% python3 -q
>>> import numpy as np
>>> np.set_printoptions(precision=2, suppress=True, linewidth=200)
>>> tidy = lambda a: np.round(a, 2) + 0
>>> mat = np.load("run9.npy")
>>> mat
array([[-0.1, -2. ,  0.1, -0.3],
       [-3.3, -1.8,  0.6,  1.7],
       [ 0.2,  0. , -0.4, -0.8],
       [ 0.2, -0.3, -0.3,  0. ]])
>>> tidy(np.linalg.det(mat[::-1]))
np.float64(1.64)
>>> tidy(np.linalg.det(mat.T))
np.float64(1.64)
>>> tidy(np.linalg.eigvals(mat).sum().real)
np.float64(-2.3)
>>> B = np.array([[-2, -3], [-2, 1]])
>>> cent = np.kron(B, mat)
>>> tidy(np.linalg.norm(cent, 2)), tidy(np.linalg.norm(B, 2) * np.linalg.norm(mat, 2))
(np.float64(15.58), np.float64(15.58))
>>> np.linalg.matrix_rank(cent)
np.int64(8)
>>> cent.shape
(8, 8)
>>> rng = np.random.default_rng(6274)
>>> idx = rng.permutation(4)
>>> B = mat[:, idx] * rng.choice([-1, 1], 4)
>>> B
array([[ 0.1,  0.1, -2. ,  0.3],
       [ 0.6,  3.3, -1.8, -1.7],
       [-0.4, -0.2,  0. ,  0.8],
       [-0.3, -0.2, -0.3, -0. ]])
>>> Uu, _, Vt = np.linalg.svd(mat.T @ B)
>>> tidy(Uu @ Vt)
array([[ 0., -1.,  0.,  0.],
       [ 0.,  0.,  1.,  0.],
       [ 1.,  0.,  0.,  0.],
       [ 0.,  0.,  0., -1.]])
>>> W0 = np.loadtxt("data.csv", delimiter=",")
>>> W0
array([[ 0., -2.,  0.,  0.],
       [ 0.,  0.,  0., -3.],
       [ 0.,  0., -2.,  0.],
       [ 3.,  0.,  0.,  0.]])
>>> x = np.array([-2, 3, -3, -3])
>>> h = np.maximum(W0 @ x, 0)
>>> W0.T @ h
array([  0.,   0., -12., -27.])
>>> h
array([0., 9., 6., 0.])
>>> f = np.array([2, 2, 5, 0])
>>> B = W0 + np.outer(f, np.eye(4)[3])
>>> tidy(np.linalg.det(B) / np.linalg.det(W0)), tidy(1 + np.linalg.solve(W0, f)[3])
(np.float64(0.33), np.float64(0.33))
>>> np.linalg.matrix_rank(np.linalg.inv(B) - np.linalg.inv(W0), tol=1e-8)
np.int64(1)
>>> B
array([[ 0., -2.,  0.,  2.],
       [ 0.,  0.,  0., -1.],
       [ 0.,  0., -2.,  5.],
       [ 3.,  0.,  0.,  0.]])
>>> np.linalg.matrix_rank(B - W0)
np.int64(1)
>>> feats = np.array([[0.3, 1.4, 0.1, -1.8],
...     [1.5, -1.9, 0.5, 1.3],
...     [-0.3, -1.6, -0.5, 0.0],
...     [0.3, 2.0, -0.8, -0.1],
...     [1.1, -0.5, 1.0, -0.9]])
>>> feats[:, 1] *= 5
>>> feats
array([[ 0.3,  7. ,  0.1, -1.8],
       [ 1.5, -9.5,  0.5,  1.3],
       [-0.3, -8. , -0.5,  0. ],
       [ 0.3, 10. , -0.8, -0.1],
       [ 1.1, -2.5,  1. , -0.9]])
>>> x = np.array([-2, -3, -4, 2])
>>> y = feats @ x
>>> tidy(np.linalg.pinv(feats) @ feats)
array([[1., 0., 0., 0.],
       [0., 1., 0., 0.],
       [0., 0., 1., 0.],
       [0., 0., 0., 1.]])
>>> tidy(np.linalg.lstsq(feats, y)[0])
array([-2., -3., -4.,  2.])
>>> y = y + 0.02 * rng.normal(size=5)
>>> tidy(y)
array([-25.58,  26.12,  26.59, -27.61,  -0.49])
>>> beta, *_ = np.linalg.lstsq(feats, y)
>>> tidy(feats.T @ (y - feats @ beta))
array([0., 0., 0., 0.])
>>> [round(float(np.linalg.norm(np.linalg.solve(feats.T @ feats + lam * np.eye(4), feats.T @ y))), 2) for lam in (0, 1, 10, 100)]
[5.73, 4.79, 3.22, 2.24]
>>> tidy(np.linalg.norm(y - feats @ beta))
np.float64(0.02)
>>> tidy(beta)
array([-1.99, -3.  , -3.99,  2.  ])
>>> m1 = np.loadtxt("case2.csv", delimiter=",")
>>> m1
array([[0., 0., 0.],
       [0., 0., 0.],
       [0., 0., 0.],
       [0., 0., 0.],
       [0., 1., 0.],
       [0., 0., 0.],
       [0., 0., 0.],
       [3., 0., 0.],
       [3., 0., 0.],
       [0., 0., 0.],
       [0., 0., 0.],
       [3., 0., 0.],
       [0., 0., 0.],
       [0., 1., 0.],
       [3., 0., 0.],
       [2., 0., 1.],
       [0., 0., 0.],
       [2., 0., 1.],
       [3., 1., 0.],
       [0., 0., 0.],
       [3., 0., 0.],
       [3., 0., 0.]])
>>> P = m1 @ np.linalg.solve(m1.T @ m1, m1.T)
>>> tidy(np.trace(P))
np.float64(3.0)
>>> tidy(np.diag(P))
array([0.  , 0.  , 0.  , 0.  , 0.35, 0.  , 0.  , 0.15, 0.15, 0.  , 0.  , 0.15, 0.  , 0.35, 0.15, 0.5 , 0.  , 0.5 , 0.4 , 0.  , 0.15, 0.15])
>>> np.linalg.matrix_rank(np.eye(22) - P)
np.int64(19)
>>> B = np.array([[-2, 3], [4, 1], [3, 1]])
>>> np.linalg.matrix_rank(m1 @ B)
np.int64(2)
>>> np.einsum("ij,ij->i", m1, m1)
array([ 0.,  0.,  0.,  0.,  1.,  0.,  0.,  9.,  9.,  0.,  0.,  9.,  0.,  1.,  9.,  5.,  0.,  5., 10.,  0.,  9.,  9.])
>>> np.vstack([m1, B.T]).shape
(24, 3)
>>> np.einsum("ij->j", m1)
array([25.,  3.,  2.])
>>> np.einsum("ik,kj->ji", m1, B)
array([[ 0.,  0.,  0.,  0.,  4.,  0.,  0., -6., -6.,  0.,  0., -6.,  0.,  4., -6., -1.,  0., -1., -2.,  0., -6., -6.],
       [ 0.,  0.,  0.,  0.,  1.,  0.,  0.,  9.,  9.,  0.,  0.,  9.,  0.,  1.,  9.,  7.,  0.,  7., 10.,  0.,  9.,  9.]])
>>> cen = m1 - m1.mean(axis=0)
>>> vecs = np.linalg.svd(cen)[2][:1]
>>> B = cen - cen @ vecs.T @ vecs
>>> tidy(B.std(axis=0))
array([0.01, 0.34, 0.28])
>>> tidy(np.cov(cen @ vecs.T, rowvar=False))
np.float64(2.03)
>>> tidy((cen @ vecs.T).std(axis=0))
array([1.39])
>>> tidy(np.linalg.norm(B) / np.linalg.norm(cen))
np.float64(0.3)
>>> E = np.loadtxt("mat.csv", delimiter=",")
>>> E
array([[ 2.38,  0.67, -1.69, -0.1 ],
       [-0.67,  0.68, -1.22,  2.57],
       [ 1.95, -0.84,  1.69, -1.28],
       [ 0.42,  2.35, -0.47,  1.76],
       [ 1.81, -0.39,  1.77,  1.55],
       [-0.47,  2.57, -1.48,  0.08],
       [-1.5 ,  2.29, -1.21, -0.19],
       [ 2.3 ,  0.01, -1.37,  1.35],
       [ 1.11, -2.3 , -0.94,  1.26],
       [-0.64, -0.05,  0.19,  2.92],
       [ 0.87,  1.54, -0.7 , -2.32],
       [ 1.12,  2.11, -0.92,  1.57],
       [-0.25, -1.45,  2.51,  0.73],
       [ 0.11,  1.23, -1.5 , -2.29],
       [ 2.73, -0.69, -0.84, -0.61],
       [ 0.58,  2.82, -0.83, -0.23],
       [ 0.92,  2.79,  0.41,  0.45],
       [-0.19, -0.04, -2.05,  2.18],
       [-0.29, -0.9 ,  1.21, -2.58],
       [ 0.73, -0.64,  2.33, -1.62],
       [ 1.21,  0.17, -0.51,  2.69],
       [-0.31,  2.32,  0.41, -1.83],
       [ 2.05, -0.73,  1.99, -0.54],
       [-0.55, -2.86,  0.16,  0.7 ],
       [-1.53, -0.69,  1.96, -1.54],
       [-0.46, -1.28,  1.86, -1.92],
       [ 1.48,  1.95,  0.68,  1.59],
       [ 1.63, -1.35,  1.53, -1.48],
       [ 2.07,  0.48,  0.9 , -1.92]])
>>> tidy(np.linalg.norm(feats, axis=0))
array([ 1.93, 17.59,  1.47,  2.4 ])
>>> tidy(np.linalg.norm(feats, "nuc"))
np.float64(22.59)
>>> feats[4] @ feats[2]
np.float64(19.17)
>>> x = np.array([4, 5, 3, 2])
>>> y = W0 @ x
>>> y
array([-10.,  -6.,  -6.,  12.])
>>> tidy(np.linalg.solve(W0, y + W0[:, 3]))
array([4., 5., 3., 3.])
>>> tidy(np.linalg.solve(W0.T, W0[0]))
array([1., 0., 0., 0.])
>>> cen = (E - E.mean(axis=0)) / E.std(axis=0)
>>> np.argwhere(np.abs(cen) > 2)
array([[23,  1]])
>>> beta = np.linalg.lstsq(np.delete(cen, 1, axis=1), cen[:, 1])[0]
>>> tidy(beta)
array([-0.08, -0.48, -0.1 ])
>>> tidy(1 - np.var(cen[:, 1] - np.delete(cen, 1, axis=1) @ beta))
np.float64(0.21)
>>> np.abs(beta).argmax()
np.int64(1)
>>> P = E @ np.linalg.solve(E.T @ E, E.T)
>>> tidy(np.diag(P))
array([0.18, 0.1 , 0.13, 0.12, 0.19, 0.1 , 0.12, 0.16, 0.18, 0.14, 0.14, 0.11, 0.16, 0.17, 0.21, 0.11, 0.17, 0.12, 0.09, 0.11, 0.12, 0.14, 0.15, 0.13, 0.13, 0.09, 0.19, 0.11, 0.14])
>>> np.linalg.matrix_rank(np.eye(29) - P)
np.int64(25)
>>> tidy(P @ E[:, 1])
array([ 0.67,  0.68, -0.84,  2.35, -0.39,  2.57,  2.29,  0.01, -2.3 , -0.05,  1.54,  2.11, -1.45,  1.23, -0.69,  2.82,  2.79, -0.04, -0.9 , -0.64,  0.17,  2.32, -0.73, -2.86, -0.69, -1.28,  1.95,
       -1.35,  0.48])
>>> J = np.load("block12.npy")
>>> J
array([[ -3.83,  -0.7 ,   7.9 ],
       [  7.31,   2.52, -20.74],
       [ -9.26,  -1.33,  19.08],
       [ -1.91,  -2.97,   7.12],
       [ -8.47,  -4.25,  22.96],
       [ -6.2 ,  -7.7 ,  30.19],
       [-14.53,   3.32,  15.6 ],
       [  1.27,   2.97,  -7.73],
       [  0.48,  -6.31,  18.28],
       [ -6.37,   2.98,   0.46],
       [ -2.02,   2.56,  -1.15],
       [ -8.95,  -2.39,  21.31],
       [ -6.1 ,  -3.42,  19.  ],
       [  9.05,  -1.22, -14.99],
       [-13.34,  -1.48,  19.29],
       [ -4.69,  -1.23,  10.38],
       [ -5.26,  -0.72,  13.33],
       [ -2.71,  -5.69,  16.37],
       [  7.78,   2.67, -19.08],
       [-17.47,   0.13,  29.7 ],
       [ -1.98,  -3.16,   9.48],
       [ -4.52,  -1.98,  10.83],
       [-13.67,  -3.06,  29.71]])
>>> B = J / np.sqrt((J ** 2).mean(axis=1, keepdims=True))
>>> tidy(B[12])
array([-0.52, -0.29,  1.63])
>>> np.linalg.matrix_rank(B) == np.linalg.matrix_rank(J)
np.True_
>>> tidy(np.linalg.norm(B, axis=1))
array([1.73, 1.73, 1.73, 1.73, 1.73, 1.73, 1.73, 1.73, 1.73, 1.73, 1.73, 1.73, 1.73, 1.73, 1.73, 1.73, 1.73, 1.73, 1.73, 1.73, 1.73, 1.73, 1.73])
>>> B = np.array([[3, 7, 1], [7, 5, 5], [5, 2, 0]])
>>> np.vstack([J, B.T]).shape
(26, 3)
>>> tidy(np.einsum("ij->j", J))
array([-105.39,  -30.46,  237.3 ])
>>> np.linalg.matrix_rank(np.vstack([J, B.T]))
np.int64(3)
>>> np.linalg.matrix_rank(J @ B)
np.int64(3)
>>> cent = J[[17, 13]].astype(float)
>>> for _ in range(7):
...     idx = np.linalg.norm(J[:, None] - cent, axis=-1).argmin(axis=1)
...     cent = np.array([J[idx == j].mean(axis=0) for j in range(2)])
... 
>>> idx
array([0, 1, 0, 0, 0, 0, 0, 1, 0, 0, 1, 0, 0, 1, 0, 0, 0, 0, 1, 0, 0, 0, 0])
>>> np.abs(cent[1] - cent[0]).argmax()
np.int64(2)
>>> P = J @ np.linalg.solve(J.T @ J, J.T)
>>> tidy(P @ J[:, 1])
array([-0.7 ,  2.52, -1.33, -2.97, -4.25, -7.7 ,  3.32,  2.97, -6.31,  2.98,  2.56, -2.39, -3.42, -1.22, -1.48, -1.23, -0.72, -5.69,  2.67,  0.13, -3.16, -1.98, -3.06])
>>> np.allclose(P @ P, P)
True
>>> x = np.array([-1, -2, 0])
>>> y = J @ x
>>> beta, lr = np.zeros(3), 1 / np.linalg.norm(J, 2) ** 2
>>> for i in range(200):
...     beta -= lr * J.T @ (J @ beta - y)
...     if i % 50 == 0: print(i, round(np.linalg.norm(J @ beta - y), 2))
... 
0 10.5
50 6.77
100 6.3
150 5.89
>>> tidy(beta)
array([-0.18, -0.7 ,  0.51])
>>> X = np.load("arr.npy")
>>> X
array([[15,  0, 35, 20, 35],
       [20,  9, 34, 19, 35],
       [16, 18, 12,  6, 14],
       [28, 18, 40, 22, 42],
       [12,  0, 28, 16, 28]])
>>> # rank 2
>>> np.linalg.cond(X) > 100
np.True_
>>> np.argsort(-np.linalg.norm(X, axis=0).round(6), kind="stable")[:3]
array([4, 2, 0])
>>> [round(float(x), 2) for x in np.linalg.svd(X, compute_uv=False)[:3]]
[116.96, 22.31, 0.0]
>>> tidy(np.linalg.norm(X, 2) / np.linalg.norm(X))
np.float64(0.98)
>>> Uu, sv, Vt = np.linalg.svd(X)
>>> vecs = Vt[:(sv > 1e-8).sum()]
>>> x = X[0] + -3 * X[2] + rng.integers(2) * np.eye(5)[3]
>>> x
array([-33., -54.,  -1.,   2.,  -7.])
>>> np.linalg.matrix_rank(np.vstack([X, x]))
np.int64(2)
>>> rank = np.linalg.matrix_rank(X)
>>> rank
np.int64(2)
>>> null = np.linalg.svd(X)[2][rank:].T
>>> np.allclose(X @ null, 0)
True
>>> np.linalg.matrix_rank(X.T @ X), np.linalg.matrix_rank(X @ X.T)
(np.int64(2), np.int64(2))
>>> [int(np.linalg.matrix_rank(X[:i])) for i in range(1, len(X) + 1)]
[1, 2, 2, 2, 2]
>>> tidy(null @ null.T)
array([[ 0.7 , -0.41, -0.11, -0.05, -0.16],
       [-0.41,  0.25,  0.1 ,  0.09,  0.02],
       [-0.11,  0.1 ,  0.59, -0.24, -0.4 ],
       [-0.05,  0.09, -0.24,  0.86, -0.23],
       [-0.16,  0.02, -0.4 , -0.23,  0.6 ]])
>>> tidy(X @ null)
array([[0., 0., 0.],
       [0., 0., 0.],
       [0., 0., 0.],
       [0., 0., 0.],
       [0., 0., 0.]])
>>> [int(np.linalg.matrix_rank(np.delete(X, i, axis=0))) for i in range(5)]
[2, 2, 2, 2, 2]
>>> A = np.loadtxt("x.csv", delimiter=",")
>>> tidy(A)
array([[-0.41, -0.29,  0.74, -0.36, -0.21],
       [-0.29,  0.4 , -0.06, -0.13, -0.5 ],
       [ 0.74, -0.06,  0.4 , -0.15,  0.02],
       [-0.36, -0.13, -0.15,  0.1 ,  0.14],
       [-0.21, -0.5 ,  0.02,  0.14,  0.51]])
>>> vals, vecs = np.linalg.eigh(A)
>>> x = np.array([2, -3, -3, -1, 1])
>>> tidy(vecs * np.maximum(vals, 0) @ vecs.T)
array([[ 0.28, -0.09,  0.4 , -0.18, -0.06],
       [-0.09,  0.46, -0.16, -0.07, -0.46],
       [ 0.4 , -0.16,  0.57, -0.24, -0.05],
       [-0.18, -0.07, -0.24,  0.15,  0.18],
       [-0.06, -0.46, -0.05,  0.18,  0.54]])
>>> Q, Rm = np.linalg.qr(mat)
>>> np.allclose(Rm.T @ Rm, mat.T @ mat)
True
>>> Q.shape, Rm.shape
((4, 4), (4, 4))
>>> tidy(Q @ Rm)
array([[-0.1, -2. ,  0.1, -0.3],
       [-3.3, -1.8,  0.6,  1.7],
       [ 0.2,  0. , -0.4, -0.8],
       [ 0.2, -0.3, -0.3,  0. ]])
>>> tidy(np.abs(np.diag(Rm)))
array([3.31, 1.99, 0.45, 0.55])
>>> x = np.array([-9, 5, -5, -9])
>>> y = E @ x
>>> tidy(np.linalg.pinv(E) @ E)
array([[1., 0., 0., 0.],
       [0., 1., 0., 0.],
       [0., 0., 1., 0.],
       [0., 0., 0., 1.]])
>>> try:
...     np.linalg.solve(E, y)
... except np.linalg.LinAlgError as e:
...     print("failed:", e)
... 
failed: Last 2 dimensions of the array must be square
>>> tidy(np.linalg.lstsq(E, y)[0])
array([-9.,  5., -5., -9.])
>>> y = y + 0.3 * rng.normal(size=29)
>>> tidy(y)
array([ -9.35,  -7.66, -18.57,  -5.41, -41.18,  24.03,  32.82, -25.86, -28.13, -21.79,  23.83,  -9.23, -24.21,  33.35, -18.44,  15.42,  -1.02,  -8.49,  15.11,  -6.79, -31.61,  28.91, -27.03, -16.01,
        14.18,   5.6 , -20.85, -15.77,  -3.39])
>>> beta, *_ = np.linalg.lstsq(E, y)
>>> beta.round()
array([-9.,  5., -5., -9.])
>>> [round(float(np.linalg.norm(np.linalg.solve(E.T @ E + lam * np.eye(4), E.T @ y))), 2) for lam in (0, 1, 10, 100)]
[14.56, 14.31, 12.43, 5.48]
>>> tidy(np.linalg.norm(y - E @ beta))
np.float64(1.43)
>>> tidy(E.T @ (y - E @ beta))
array([0., 0., 0., 0.])
>>> [round(float(np.linalg.det(A[:i, :i])), 2) + 0 for i in range(1, 6)]
[-0.41, -0.25, -0.29, 0.0, 0.0]
